$ python -q
>>> import numpy as np
>>> from numpy import linalg as LA
>>> np.set_printoptions(precision=3, suppress=True, linewidth=160)
>>> arr = np.load("out4.npy")
>>> arr
array([[8, 0, 0, 0],
       [0, 9, 0, 0],
       [0, 0, 2, 0],
       [0, 0, 0, 0]])
>>> U, sigma, Vt = LA.svd(arr)
>>> np.argmax(sigma[:-1] / (sigma[1:] + 1e-6)) + 1
np.int64(3)
>>> sigma
array([9., 8., 2., 0.])
>>> A2 = U[:, :3] @ np.diag(sigma[:3]) @ Vt[:3]
>>> np.round(LA.norm(arr - A2, 2), 3), sigma[3]
(np.float64(0.0), np.float64(0.0))
>>> np.abs(arr - A2).max()
np.float64(0.0)
>>> A = np.loadtxt("m.csv", delimiter=",")
>>> A
array([[-2.758,  0.233,  0.444,  0.712],
       [ 0.233, -0.755,  0.786,  1.731],
       [ 0.444,  0.786, -2.121,  1.492],
       [ 0.712,  1.731,  1.492, -0.367]])
>>> P = np.triu(np.array([[2, 1, 0, 3], [3, 3, 2, 0], [2, 2, 3, 2], [0, 3, 1, 1]]), 1) + np.eye(4)
>>> A2 = P @ A @ LA.inv(P)
>>> LA.matrix_rank(A2)
np.int64(4)
>>> np.poly(A2)
array([  1.   ,   6.001,   5.002, -24.009, -36.023])
>>> round(float(LA.det(A2)), 3)
-36.023
>>> np.round(LA.eigvals(A).sum().real, 3)
np.float64(-6.001)
>>> np.poly(A)
array([  1.   ,   6.001,   5.002, -24.009, -36.023])
>>> round(float(LA.det(A.T)), 3)
-36.023
>>> gram = A.T @ A
>>> LA.matrix_rank(gram)
np.int64(4)
>>> LA.svd(A, compute_uv=False) ** 2
array([9.005, 8.999, 4.002, 4.001])
>>> (A @ A.T).shape
(4, 4)
>>> gram
array([[ 8.365,  0.763, -0.921, -1.159],
       [ 0.763,  4.238,  0.426, -0.604],
       [-0.921,  0.426,  7.54 , -2.035],
       [-1.159, -0.604, -2.035,  5.864]])
>>> LA.eigvalsh(gram)[::-1]
array([9.005, 8.999, 4.002, 4.001])
>>> evals, evecs = LA.eigh(gram)
>>> np.round(evecs.T @ evecs, 3) + 0
array([[1., 0., 0., 0.],
       [0., 1., 0., 0.],
       [0., 0., 1., 0.],
       [0., 0., 0., 1.]])
>>> (evals > 1e-8).sum(), (evals < -1e-8).sum()
(np.int64(4), np.int64(0))
>>> np.round(evals.sum(), 3), np.round(np.trace(gram), 3)
(np.float64(26.007), np.float64(26.007))
>>> LA.eigvalsh(gram + 4 * np.eye(4))
array([ 8.001,  8.002, 12.999, 13.005])
>>> [round(float(LA.det(A[:i, :i])), 2) + 0 for i in range(1, 5)]
[-2.76, 2.03, -2.29, -36.02]
>>> np.all(LA.eigvalsh(A) > 0)
np.False_
>>> W0 = np.array([[4, 3, 1, 3, 4, 3],
...     [2, 0, 0, 3, 3, 5],
...     [4, 2, 3, 0, 3, 3],
...     [3, 4, 0, 0, 3, 0],
...     [1, 0, 1, 5, 0, 4],
...     [2, 4, 4, 3, 0, 4]])
>>> W0[:, 4] = -1 * W0[:, 3]
>>> W0
array([[ 4,  3,  1,  3, -3,  3],
       [ 2,  0,  0,  3, -3,  5],
       [ 4,  2,  3,  0,  0,  3],
       [ 3,  4,  0,  0,  0,  0],
       [ 1,  0,  1,  5, -5,  4],
       [ 2,  4,  4,  3, -3,  4]])
>>> rk = LA.matrix_rank(W0)
>>> rk
np.int64(5)
>>> ns = LA.svd(W0)[2][rk:].T
>>> np.round(W0 @ ns, 3) + 0
array([[0.],
       [0.],
       [0.],
       [0.],
       [0.],
       [0.]])
>>> [int(LA.matrix_rank(np.delete(W0, i, axis=0))) for i in range(6)]
[5, 5, 5, 5, 5, 5]
>>> np.allclose(W0 @ ns, 0)
True
>>> [int(LA.matrix_rank(W0[:, :j + 1])) for j in range(6)]
[1, 2, 3, 4, 4, 5]
>>> J = np.load("block6.npy")
>>> J
array([[2, 1, 0],
       [1, 2, 1],
       [0, 1, 1]])
>>> vec = np.ones(3)
>>> for _ in range(4):
...     vec = J @ vec
...     vec /= LA.norm(vec)
...     print(round(vec @ J @ vec, 3))
... 
3.241
3.246
3.247
3.247
>>> round(float(LA.eigvalsh(J)[-1]), 3)
3.247
>>> vec
array([0.587, 0.739, 0.331])
>>> evals, evecs = LA.eig(J)
>>> np.sort(LA.eigvals(LA.inv(J)))
array([0.308, 0.643, 5.049])
>>> np.sort(LA.eigvals(J.T))
array([0.198, 1.555, 3.247])
>>> evals, evecs = LA.eigh(J)
>>> np.unique(evals.round(6) + 0, return_counts=True)[1]
array([1, 1, 1])
>>> np.round(evecs.T @ evecs, 3) + 0
array([[1., 0., 0.],
       [0., 1., 0.],
       [0., 0., 1.]])
>>> np.abs(evecs[:, -1]).round(6).argmax()
np.int64(1)
>>> (evals > 1e-8).sum(), (evals < -1e-8).sum()
(np.int64(3), np.int64(0))
>>> LA.svd(J, compute_uv=False)
array([3.247, 1.555, 0.198])
>>> evals, evecs = LA.eigh(arr)
>>> LA.eigvalsh(arr + -3 * np.eye(4))
array([-3., -1.,  5.,  6.])
>>> evecs.T @ evecs
array([[1., 0., 0., 0.],
       [0., 1., 0., 0.],
       [0., 0., 1., 0.],
       [0., 0., 0., 1.]])
>>> LA.svd(arr, compute_uv=False)
array([9., 8., 2., 0.])
>>> np.unique(evals.round(6) + 0, return_counts=True)[1]
array([1, 1, 1, 1])
>>> evals
array([0., 2., 8., 9.])
>>> evecs.T @ arr @ evecs
array([[0., 0., 0., 0.],
       [0., 2., 0., 0.],
       [0., 0., 8., 0.],
       [0., 0., 0., 9.]])
>>> evecs @ np.diag(evals) @ evecs.T
array([[8., 0., 0., 0.],
       [0., 9., 0., 0.],
       [0., 0., 2., 0.],
       [0., 0., 0., 0.]])
>>> evals.sum(), np.trace(arr)
(np.float64(19.0), np.int64(19))
>>> LA.eigvalsh(arr @ arr)
array([ 0.,  4., 64., 81.])
>>> np.abs(evecs[:, -1])
array([0., 1., 0., 0.])
>>> rng = np.random.default_rng(49969)
>>> A2 = J + rng.integers(-2, 3, (3, 2)) @ rng.integers(-2, 3, (2, 3))
>>> A2
array([[-2,  1,  4],
       [ 1,  6,  1],
       [ 1,  0,  0]])
>>> LA.matrix_rank(A2 - J, tol=1e-8)
np.int64(2)
>>> np.abs(A2 - J).sum(axis=1)
array([8, 4, 3])
>>> m1 = np.loadtxt("arr.csv", delimiter=",")
>>> m1
array([[3., 1., 5., 3., 5.],
       [0., 1., 2., 4., 3.],
       [0., 0., 3., 2., 4.],
       [0., 0., 0., 1., 1.],
       [0., 0., 0., 0., 0.]])
>>> U, sigma, Vt = LA.svd(m1)
>>> np.argmax(sigma[:-1] / (sigma[1:] + 1e-6)) + 1
np.int64(4)
>>> sigma
array([10.944,  2.717,  1.6  ,  0.535,  0.   ])
>>> A2 = U[:, :4] @ np.diag(sigma[:4]) @ Vt[:4]
>>> LA.matrix_rank(A2)
np.int64(4)
>>> round(LA.norm(m1 - A2, 2), 3), sigma[4]
(np.float64(0.0), np.float64(0.0))
>>> round(float(np.abs(m1 - A2).max()), 3)
0.0
>>> F = np.array([[0, 1, 0, 1, 1, 1],
...     [1, 0, 0, 0, 0, 0],
...     [0, 0, 0, 1, 0, 1],
...     [1, 0, 1, 0, 0, 1],
...     [1, 0, 0, 0, 0, 1],
...     [1, 0, 1, 1, 1, 0]])
>>> F
array([[0, 1, 0, 1, 1, 1],
       [1, 0, 0, 0, 0, 0],
       [0, 0, 0, 1, 0, 1],
       [1, 0, 1, 0, 0, 1],
       [1, 0, 0, 0, 0, 1],
       [1, 0, 1, 1, 1, 0]])
>>> vec = np.array([2, -2, -1, -2, 2, -1])
>>> h1 = np.maximum(F @ vec, 0)
>>> h1
array([0, 2, 0, 0, 1, 1])
>>> np.maximum(F @ (3 * vec), 0)
array([0, 6, 0, 0, 3, 3])
>>> F.T @ h1
array([4, 0, 1, 1, 1, 1])
>>> np.flatnonzero(h1 > 1e-9)
array([1, 4, 5])
>>> mat = np.loadtxt("layer5.csv", delimiter=",")
>>> mat
array([[0., 0., 1.],
       [0., 0., 0.],
       [1., 0., 0.]])
>>> lab = rng.permutation(3)
>>> lab
array([0, 1, 2])
>>> A2 = mat[lab][:, lab]
>>> np.allclose(A2, mat)
True
>>> round(LA.det(A2), 3), round(float(LA.det(mat[lab])), 3)
(np.float64(0.0), 0.0)
>>> np.sort(np.abs(LA.eigvals(A2)))
array([0., 1., 1.])
>>> evals, evecs = LA.eigh(mat)
>>> LA.eigvalsh(mat + 4 * np.eye(3))
array([3., 4., 5.])
>>> np.round(evecs @ np.diag(evals) @ evecs.T, 3) + 0
array([[0., 0., 1.],
       [0., 0., 0.],
       [1., 0., 0.]])
>>> evals
array([-1.,  0.,  1.])
>>> np.round(evecs.T @ mat @ evecs, 3) + 0
array([[-1.,  0.,  0.],
       [ 0.,  0.,  0.],
       [ 0.,  0.,  1.]])
>>> np.unique(evals.round(6) + 0, return_counts=True)[1]
array([1, 1, 1])
>>> X = np.load("sample2.npy")
>>> X
array([[ 3, -1, -3],
       [ 2, -2,  2],
       [ 1,  0,  0]])
>>> r0 = np.array([-1, 1, -3])
>>> np.cross(X[1, :3], X[2, :3])
array([0, 2, 2])
>>> np.array([np.convolve(row, r0, "same") for row in X])
array([[  4,  -7,   0],
       [  4, -10,   8],
       [  1,  -3,   0]])
>>> np.correlate(X[1], X[2], "full")
array([ 0,  0,  2, -2,  2])
>>> A2 = X + rng.integers(-2, 3, (3, 2)) @ rng.integers(-2, 3, (2, 3))
>>> A2
array([[ 1, -2, -4],
       [ 1, -5,  1],
       [-1, -6, -2]])
>>> A2 - X
array([[-2, -1, -1],
       [-1, -3, -1],
       [-2, -6, -2]])
>>> LA.matrix_rank(A2 - X, tol=1e-8)
np.int64(2)
>>> np.round(LA.svd(A2 - X, compute_uv=False), 3) + 0
array([7.644, 1.602, 0.   ])
>>> r0, r1 = A2[0], A2[2]
>>> r0 @ r1
np.int64(19)
>>> p = (r0 @ r1) / (r0 @ r0) * r0
>>> p
array([ 0.905, -1.81 , -3.619])
